>>> import numpy as np
>>> from numpy import linalg as LA
>>> np.set_printoptions(precision=3, suppress=True, linewidth=120, legacy="1.25")
>>> M = np.loadtxt("layer10.csv", delimiter=",")
>>> M
array([[ 1.683,  0.089,  0.322,  0.117,  0.581],
       [ 0.089,  1.299,  0.112, -0.439,  0.242],
       [ 0.322,  0.112,  1.612,  0.003, -0.711],
       [ 0.117, -0.439,  0.003,  1.713,  0.029],
       [ 0.581,  0.242, -0.711,  0.029,  0.693]])
>>> # looks like rank 4
>>> proj = np.triu(np.array([[2, 1, 0, 2, 2],
...     [2, 0, 0, 2, 1],
...     [1, 2, 1, 1, 2],
...     [0, 2, 0, 1, 1],
...     [2, 1, 1, 2, 1]]), 1) + np.eye(5)
>>> other = proj @ M @ LA.inv(proj)
>>> np.round(LA.det(other), 3)
-0.0
>>> np.trace(other), np.trace(M)
(7.0, 7.0)
>>> np.round(np.abs(LA.eigvals(M)).max(), 3)
2.0
>>> round(LA.det(M), 3)
-0.0
>>> np.sort(np.abs(LA.eigvals(M)))
array([0., 1., 2., 2., 2.])
>>> np.trace(M)
7.0
>>> np.allclose(M, M.T)
True
>>> print((M + M.T) / 2)
[[ 1.683  0.089  0.322  0.117  0.581]
 [ 0.089  1.299  0.112 -0.439  0.242]
 [ 0.322  0.112  1.612  0.003 -0.711]
 [ 0.117 -0.439  0.003  1.713  0.029]
 [ 0.581  0.242 -0.711  0.029  0.693]]
>>> U, sig, Vt = LA.svd(M)
>>> np.argmax(sig[:-1] / (sig[1:] + 1e-6)) + 1
4
>>> sig.round(3) + 0
array([2., 2., 2., 1., 0.])
>>> other = U[:, :4] @ np.diag(sig[:4]) @ Vt[:4]
>>> LA.matrix_rank(other)
4
>>> other
array([[ 1.683,  0.089,  0.322,  0.117,  0.581],
       [ 0.089,  1.299,  0.112, -0.439,  0.242],
       [ 0.322,  0.112,  1.612,  0.003, -0.711],
       [ 0.117, -0.439,  0.003,  1.713,  0.029],
       [ 0.581,  0.242, -0.711,  0.029,  0.693]])
>>> LA.matrix_rank(M, rtol=0.05)
4
>>> A = np.loadtxt("a.csv", delimiter=",")
>>> print(A)
[[ 0.397  0.617  0.119]
 [-0.508 -0.744 -0.159]
 [-0.139 -0.235 -0.04 ]
 [-0.941 -0.995 -0.462]
 [ 0.604  0.834  0.197]
 [ 0.139  0.235  0.04 ]
 [ 0.397  0.617  0.119]
 [ 0.     0.     0.   ]
 [-0.604 -0.834 -0.197]
 [ 0.923  0.992  0.43 ]
 [-0.273 -0.446 -0.08 ]
 [-0.753 -0.933 -0.273]
 [-0.558 -0.793 -0.178]
 [ 0.782  0.947  0.291]
 [ 0.273  0.446  0.08 ]
 [-0.454 -0.686 -0.139]]
>>> proj = A @ LA.solve(A.T @ A, A.T)
>>> np.round(np.trace(proj), 3)
3.0
>>> np.allclose(proj @ proj, proj)
True
>>> C = A[[3, 1]].astype(float)
>>> for _ in range(7):
...     labels = LA.norm(A[:, None] - C, axis=-1).argmin(axis=1)
...     C = np.array([A[labels == j].mean(axis=0) for j in range(2)])
... 
>>> labels
array([1, 0, 0, 0, 1, 1, 1, 1, 0, 1, 0, 0, 0, 1, 1, 0])
>>> C
array([[-0.529, -0.708, -0.191],
       [ 0.439,  0.586,  0.16 ]])
>>> np.abs(C[1] - C[0]).argmax()
1
>>> W0 = np.load("mat.npy")
>>> W0
array([[-1,  0,  1],
       [ 2,  3,  4],
       [ 5,  6,  7],
       [ 8,  9, 10]])
>>> U, sig, Vt = LA.svd(W0)
>>> sig.round(3) + 0
array([19.575,  1.679,  0.   ])
>>> other = U[:, :2] @ np.diag(sig[:2]) @ Vt[:2]
>>> print(other.round(3) + 0)
[[-1.  0.  1.]
 [ 2.  3.  4.]
 [ 5.  6.  7.]
 [ 8.  9. 10.]]
>>> print(LA.matrix_rank(other))
2
>>> U, sig, Vt = LA.svd(W0)
>>> V = Vt[:(sig > 1e-8).sum()]
>>> rng = np.random.default_rng(70775)
>>> vec = W0[2] + -3 * W0[1] + rng.integers(2) * np.eye(3)[0]
>>> print(vec)
[ 0. -3. -5.]
>>> LA.matrix_rank(np.vstack([W0, vec]))
3
>>> feats = np.load("run18.npy")
>>> print(feats)
[[0.75 0.25]
 [0.   1.  ]]
>>> proj = np.triu(np.array([[1, 2], [3, 1]]), 1) + np.eye(2)
>>> other = proj @ feats @ LA.inv(proj)
>>> other
array([[0.75, 0.75],
       [0.  , 1.  ]])
>>> vec = np.array([1, 0])
>>> y = other @ vec
>>> coef, lr = np.zeros(2), 1 / LA.norm(other, 2) ** 2
>>> for i in range(10):
...     coef -= lr * other.T @ (other @ coef - y)
...     if i % 2 == 0: print(i, round(LA.norm(other @ coef - y), 3))
... 
0 0.421
2 0.29
4 0.199
6 0.137
8 0.094
>>> np.round(LA.cond(other), 3)
2.42
>>> m1 = np.load("case16.npy")
>>> m1
array([[  9, -10,  -5],
       [-10,  12,   6],
       [ -5,   6,   9]])
>>> # symmetric, so the eigenvalues are real
>>> vec = np.array([0, -2, -1])
>>> m1 @ np.eye(3)[1]
array([-10.,  12.,   6.])
>>> m1 * vec
array([[  0,  20,   5],
       [  0, -24,  -6],
       [  0, -12,  -9]])
>>> (m1 @ vec).argmax()
0
>>> np.einsum("ij,j->i", m1, vec)
array([ 25, -30, -21])
>>> (m1 * vec).sum(axis=1)
array([ 25, -30, -21])
>>> m1 @ vec
array([ 25, -30, -21])
>>> print(np.sign((m1 @ vec).round(6)))
[ 1 -1 -1]
>>> LA.norm(m1 @ vec) <= LA.norm(m1, 2) * LA.norm(vec) + 1e-9
True
>>> m1 @ np.ones(3)
array([-6.,  8., 10.])
>>> m1 @ (2 * vec)
array([ 50, -60, -42])
>>> labels = rng.permutation(3)
>>> other = m1[:, labels] * rng.choice([-1, 1], 3)
>>> other
array([[ -9, -10,  -5],
       [ 10,  12,   6],
       [  5,   6,   9]])
>>> U, _, Vt = LA.svd(m1.T @ other)
>>> np.round(U @ Vt, 3) + 0
array([[-1.,  0.,  0.],
       [ 0.,  1.,  0.],
       [ 0.,  0.,  1.]])
>>> labels
array([0, 1, 2])
>>> np.round(LA.lstsq(m1, other)[0], 3) + 0
array([[-1.,  0.,  0.],
       [ 0.,  1.,  0.],
       [ 0.,  0.,  1.]])
>>> q, V = LA.qr(other[:, :2])[0], LA.qr(other[:, 2:])[0]
>>> sig = LA.svd(q.T @ V, compute_uv=False)
>>> sig
array([0.893])
>>> LA.matrix_rank(m1, rtol=0.1)
2
>>> np.abs(LA.svd(m1)[2][-1])
array([0.752, 0.659, 0.023])
>>> np.argsort(-LA.norm(m1, axis=0).round(6), kind="stable")[:3]
array([1, 0, 2])
>>> data = np.array([[-1.21, -1.1, 0.22],
...     [-0.11, -0.1, 0.02],
...     [0.0, 0.0, 0.0],
...     [2.97, 2.7, -0.54],
...     [0.11, 0.1, -0.02]])
>>> data
array([[-1.21, -1.1 ,  0.22],
       [-0.11, -0.1 ,  0.02],
       [ 0.  ,  0.  ,  0.  ],
       [ 2.97,  2.7 , -0.54],
       [ 0.11,  0.1 , -0.02]])
>>> # rank 1
>>> np.diff(data, axis=0)
array([[ 1.1 ,  1.  , -0.2 ],
       [ 0.11,  0.1 , -0.02],
       [ 2.97,  2.7 , -0.54],
       [-2.86, -2.6 ,  0.52]])
>>> np.count_nonzero(data)
12
>>> round(LA.norm(data), 3)
4.378
>>> data.mean(axis=0)
array([ 0.352,  0.32 , -0.064])
>>> print(data.shape)
(5, 3)
>>> data.sum(axis=1)
array([-2.09, -0.19,  0.  ,  5.13,  0.19])
>>> data.sum(axis=0)
array([ 1.76,  1.6 , -0.32])
>>> np.round(LA.svd(data, compute_uv=False), 3) + 0
array([4.378, 0.   , 0.   ])
>>> np.unravel_index(np.abs(data).argmax(), data.shape)
(3, 0)
